$ python3 -q
>>> import numpy as np
>>> np.set_printoptions(suppress=True, linewidth=200)
>>> tidy = lambda a: np.round(a, 2) + 0
>>> data = np.loadtxt("a.csv", delimiter=",")
>>> tidy(data)
array([[ 0.97, -0.1 ,  0.06, -0.13, -0.19],
       [-0.1 ,  0.69,  0.17, -0.38, -0.58],
       [ 0.06,  0.17,  0.9 ,  0.21,  0.32],
       [-0.13, -0.38,  0.21,  0.54, -0.71],
       [-0.19, -0.58,  0.32, -0.71, -0.1 ]])
>>> w, V = np.linalg.eigh(data)
>>> x0 = np.array([2, -1, 2, 1, 3])
>>> tidy(x0 @ data @ x0 / (x0 @ x0)), tidy(w[0]), tidy(w[-1])
(np.float64(0.52), np.float64(-1.0), np.float64(1.0))
>>> tidy(np.abs(data).sum(axis=1).max()), tidy(np.abs(w).max())
(np.float64(1.96), np.float64(1.0))
>>> w, V = np.linalg.eigh(data)
>>> (w > 1e-8).sum(), (w < -1e-8).sum()
(np.int64(4), np.int64(1))
>>> tidy(np.linalg.svd(data, compute_uv=False))
array([1., 1., 1., 1., 1.])
>>> tidy(np.linalg.eigvalsh(data + 2 * np.eye(5)))
array([1., 3., 3., 3., 3.])
>>> tidy(np.linalg.eigvalsh(data @ data))
array([1., 1., 1., 1., 1.])
>>> tidy(V.T @ V)
array([[1., 0., 0., 0., 0.],
       [0., 1., 0., 0., 0.],
       [0., 0., 1., 0., 0.],
       [0., 0., 0., 1., 0.],
       [0., 0., 0., 0., 1.]])
>>> tidy(V @ np.diag(w) @ V.T)
array([[ 0.97, -0.1 ,  0.06, -0.13, -0.19],
       [-0.1 ,  0.69,  0.17, -0.38, -0.58],
       [ 0.06,  0.17,  0.9 ,  0.21,  0.32],
       [-0.13, -0.38,  0.21,  0.54, -0.71],
       [-0.19, -0.58,  0.32, -0.71, -0.1 ]])
>>> tidy(np.linalg.eigvalsh(data).min())
np.float64(-1.0)
>>> [round(float(np.linalg.det(data[:i, :i])), 2) + 0 for i in range(1, 6)]
[0.97, 0.66, 0.56, 0.1, -1.0]
>>> np.all(np.linalg.eigvalsh(data) > 0)
np.False_
>>> rng = np.random.default_rng(429924)
>>> labels = rng.permutation(5)
>>> other = data[:, labels] * rng.choice([-1, 1], 5)
>>> tidy(other)
array([[-0.06, -0.1 , -0.19, -0.13, -0.97],
       [-0.17,  0.69, -0.58, -0.38,  0.1 ],
       [-0.9 ,  0.17,  0.32,  0.21, -0.06],
       [-0.21, -0.38, -0.71,  0.54,  0.13],
       [-0.32, -0.58, -0.1 , -0.71,  0.19]])
>>> U, _, vt = np.linalg.svd(data.T @ other)
>>> labels
array([2, 1, 4, 3, 0])
>>> tidy(np.linalg.lstsq(data, other)[0])
array([[ 0.,  0.,  0.,  0., -1.],
       [ 0.,  1.,  0.,  0.,  0.],
       [-1.,  0.,  0.,  0.,  0.],
       [ 0.,  0.,  0.,  1.,  0.],
       [ 0.,  0.,  1.,  0.,  0.]])
>>> tidy(U @ vt)
array([[ 0.,  0.,  0.,  0., -1.],
       [ 0.,  1.,  0.,  0.,  0.],
       [-1.,  0.,  0.,  0.,  0.],
       [ 0.,  0.,  0.,  1.,  0.],
       [ 0.,  0.,  1.,  0.,  0.]])
>>> J = np.array([[3.05, 1.0, -1.0, 2.0, -1.0, 2.0, 0.0, 1.0],
...     [-3.0, -2.95, -2.0, 1.0, 3.0, -3.0, 1.0, -1.0],
...     [2.0, -1.0, -2.95, 0.0, 3.0, 1.0, -1.0, -1.0],
...     [-1.0, 1.0, -3.0, -0.95, 3.0, 0.0, -1.0, 3.0],
...     [-1.0, -3.0, -1.0, 3.0, -0.95, -1.0, 2.0, -3.0],
...     [3.0, 2.0, 0.0, 3.0, -3.0, -2.95, 0.0, 2.0],
...     [1.0, 3.0, -3.0, 1.0, 0.0, -2.0, 0.05, -3.0],
...     [3.0, 1.0, -1.0, 2.0, -1.0, 2.0, 0.0, 1.05]])
>>> gram = J.T @ J
>>> tidy(np.diag(gram))
array([43.3, 34.7, 33.7, 28.9, 38.9, 31.7,  7. , 35.1])
>>> np.linalg.matrix_rank(gram)
np.int64(8)
>>> np.allclose(gram, gram.T)
True
>>> tidy(np.trace(gram)), tidy((J ** 2).sum())
(np.float64(253.32), np.float64(253.32))
>>> W1 = np.array([[3, 3, 3, -3, 0, 2],
...     [-1, -1, 0, -1, -3, 0],
...     [-1, -2, 2, 2, 1, -3],
...     [-3, -1, -1, 1, -3, 2],
...     [-2, 1, -2, -2, 2, -3],
...     [2, -3, -1, 2, 3, 2],
...     [0, 3, 3, 2, 1, -1],
...     [3, -1, -1, -3, 0, -2]])
>>> beta = np.array([0, 0, 2, -1, 2, 1])
>>> H = np.maximum(J @ W1 + beta, 0)
>>> np.linalg.matrix_rank(H)
np.int64(6)
>>> Z = np.array([[2, 1], [-3, 0], [-3, -2], [0, -3], [-2, -2], [3, -1]])
>>> W1 @ Z
array([[ -6,   4],
       [  7,   8],
       [-13, -10],
       [ 12,   0],
       [-14,   7],
       [ 16, -10],
       [-23, -13],
       [  6,  16]])
>>> (H @ Z).round(6).argmax(axis=1)
array([0, 1, 0, 0, 0, 0, 0, 0])
>>> W0 = np.load("w.npy")
>>> W0
array([[ 1.78,  0.59,  0.26,  0.31],
       [ 0.31,  0.24, -0.1 ,  0.13],
       [-1.33, -0.57,  0.3 , -0.33],
       [ 0.04, -0.13,  0.22, -0.08],
       [-1.62, -0.52, -0.4 , -0.3 ]])
>>> u = np.array([3, 0])
>>> tidy(np.correlate(W0[2], W0[1], "full"))
array([-0.17,  0.06, -0.22, -0.62, -0.07,  0.01, -0.1 ])
>>> tidy(np.convolve(W0[2], u))
array([-3.99, -1.71,  0.9 , -0.99,  0.  ])
>>> other = np.c_[W0[:, :2] @ np.array([[2, 2], [2, 3]]), np.array([1, -1, 3, -1, 2])]
>>> tidy(other)
array([[ 4.74,  5.33,  1.  ],
       [ 1.1 ,  1.34, -1.  ],
       [-3.8 , -4.37,  3.  ],
       [-0.18, -0.31, -1.  ],
       [-4.28, -4.8 ,  2.  ]])
>>> np.linalg.matrix_rank(np.c_[W0, other])
np.int64(5)
>>> tidy(np.linalg.norm(other - W0 @ np.linalg.lstsq(W0, other)[0], axis=0))
array([0.  , 0.  , 2.17])
>>> np.linalg.matrix_rank(other)
np.int64(3)
>>> tidy(np.linalg.lstsq(W0, other[:, 0])[0])
array([2., 2., 0., 0.])
>>> tidy(np.linalg.norm(np.linalg.qr(W0)[0].T @ other, axis=0) ** 2 / ((other ** 2).sum(axis=0) + 1e-12))
array([1.  , 1.  , 0.71])
>>> proj = other @ np.linalg.solve(other.T @ other, other.T)
>>> tidy(proj)
array([[ 0.89, -0.08,  0.09, -0.19, -0.22],
       [-0.08,  0.34, -0.33, -0.32,  0.05],
       [ 0.09, -0.33,  0.65,  0.03,  0.33],
       [-0.19, -0.32,  0.03,  0.62, -0.31],
       [-0.22,  0.05,  0.33, -0.31,  0.49]])
>>> tidy(np.trace(proj))
np.float64(3.0)
>>> tidy(np.linalg.eigvalsh(proj))
array([0., 0., 1., 1., 1.])
>>> w, V = np.linalg.eigh(proj)
>>> x0 = np.array([0, 1, 1, 2, 5])
>>> tidy(x0 @ proj @ x0)
np.float64(11.65)
>>> tidy(np.linalg.eigvalsh(proj[1:, 1:]))
array([0.  , 0.11, 1.  , 1.  ])
>>> tidy(V * np.maximum(w, 0) @ V.T)
array([[ 0.89, -0.08,  0.09, -0.19, -0.22],
       [-0.08,  0.34, -0.33, -0.32,  0.05],
       [ 0.09, -0.33,  0.65,  0.03,  0.33],
       [-0.19, -0.32,  0.03,  0.62, -0.31],
       [-0.22,  0.05,  0.33, -0.31,  0.49]])
>>> proj = W0 @ np.linalg.solve(W0.T @ W0, W0.T)
>>> tidy(np.linalg.eigvalsh(proj))
array([0., 1., 1., 1., 1.])
>>> tidy(proj @ W0[:, 0])
array([ 1.78,  0.31, -1.33,  0.04, -1.62])
>>> tidy(proj)
array([[ 0.92,  0.18, -0.04,  0.2 , -0.02],
       [ 0.18,  0.62,  0.09, -0.44,  0.03],
       [-0.04,  0.09,  0.98,  0.11, -0.01],
       [ 0.2 , -0.44,  0.11,  0.49,  0.04],
       [-0.02,  0.03, -0.01,  0.04,  1.  ]])
>>> tidy(np.trace(proj))
np.float64(4.0)
>>> np.allclose(proj @ proj, proj)
True
>>> M = (rng.random((6, 6)) < 0.3) + np.eye(6)
>>> M /= M.sum(axis=1, keepdims=True)
>>> tidy(M)
array([[0.25, 0.25, 0.  , 0.  , 0.25, 0.25],
       [0.33, 0.33, 0.33, 0.  , 0.  , 0.  ],
       [0.  , 0.  , 0.5 , 0.  , 0.5 , 0.  ],
       [0.  , 0.  , 0.  , 1.  , 0.  , 0.  ],
       [0.  , 0.25, 0.  , 0.25, 0.25, 0.25],
       [0.  , 0.  , 0.5 , 0.  , 0.  , 0.5 ]])
>>> # row-stochastic, so 1 is an eigenvalue
>>> labels = rng.permutation(6)
>>> labels
array([1, 4, 2, 5, 0, 3])
>>> other = M[labels][:, labels]
>>> tidy(other)
array([[0.33, 0.  , 0.33, 0.  , 0.33, 0.  ],
       [0.25, 0.25, 0.  , 0.25, 0.  , 0.25],
       [0.  , 0.5 , 0.5 , 0.  , 0.  , 0.  ],
       [0.  , 0.  , 0.5 , 0.5 , 0.  , 0.  ],
       [0.25, 0.25, 0.  , 0.25, 0.25, 0.  ],
       [0.  , 0.  , 0.  , 0.  , 0.  , 1.  ]])
>>> X = np.load("test3.npy")
>>> X
array([[ 0,  0, -2,  2,  1,  2,  1],
       [-1, -1, -2,  1,  0,  1,  2],
       [-2, -2,  2, -1,  2,  1, -1],
       [-2, -1,  0,  0,  1,  1,  0],
       [ 0,  0,  2,  1,  0,  2, -2],
       [ 2,  0,  0,  2,  0,  1,  1],
       [-2, -1, -1,  0, -2,  0, -2],
       [-2, -2,  0,  0,  1,  1, -2],
       [-2,  2,  0,  0, -1,  2, -2]])
>>> proj = X @ np.linalg.solve(X.T @ X, X.T)
>>> tidy(proj @ X[:, 2])
array([-2., -2.,  2.,  0.,  2.,  0., -1.,  0.,  0.])
>>> tidy(proj)
array([[ 0.75,  0.11, -0.16,  0.05, -0.06,  0.14, -0.18,  0.28,  0.11],
       [ 0.11,  0.86,  0.18, -0.02, -0.13,  0.11,  0.14, -0.15,  0.03],
       [-0.16,  0.18,  0.76,  0.03,  0.16, -0.12, -0.19,  0.21, -0.02],
       [ 0.05, -0.02,  0.03,  0.99,  0.02, -0.03,  0.03, -0.05, -0.02],
       [-0.06, -0.13,  0.16,  0.02,  0.68,  0.37,  0.07,  0.03,  0.16],
       [ 0.14,  0.11, -0.12, -0.03,  0.37,  0.55, -0.02, -0.12, -0.21],
       [-0.18,  0.14, -0.19,  0.03,  0.07, -0.02,  0.83,  0.21,  0.02],
       [ 0.28, -0.15,  0.21, -0.05,  0.03, -0.12,  0.21,  0.68, -0.1 ],
       [ 0.11,  0.03, -0.02, -0.02,  0.16, -0.21,  0.02, -0.1 ,  0.89]])
>>> tidy(np.linalg.eigvalsh(proj))
array([0., 0., 1., 1., 1., 1., 1., 1., 1.])
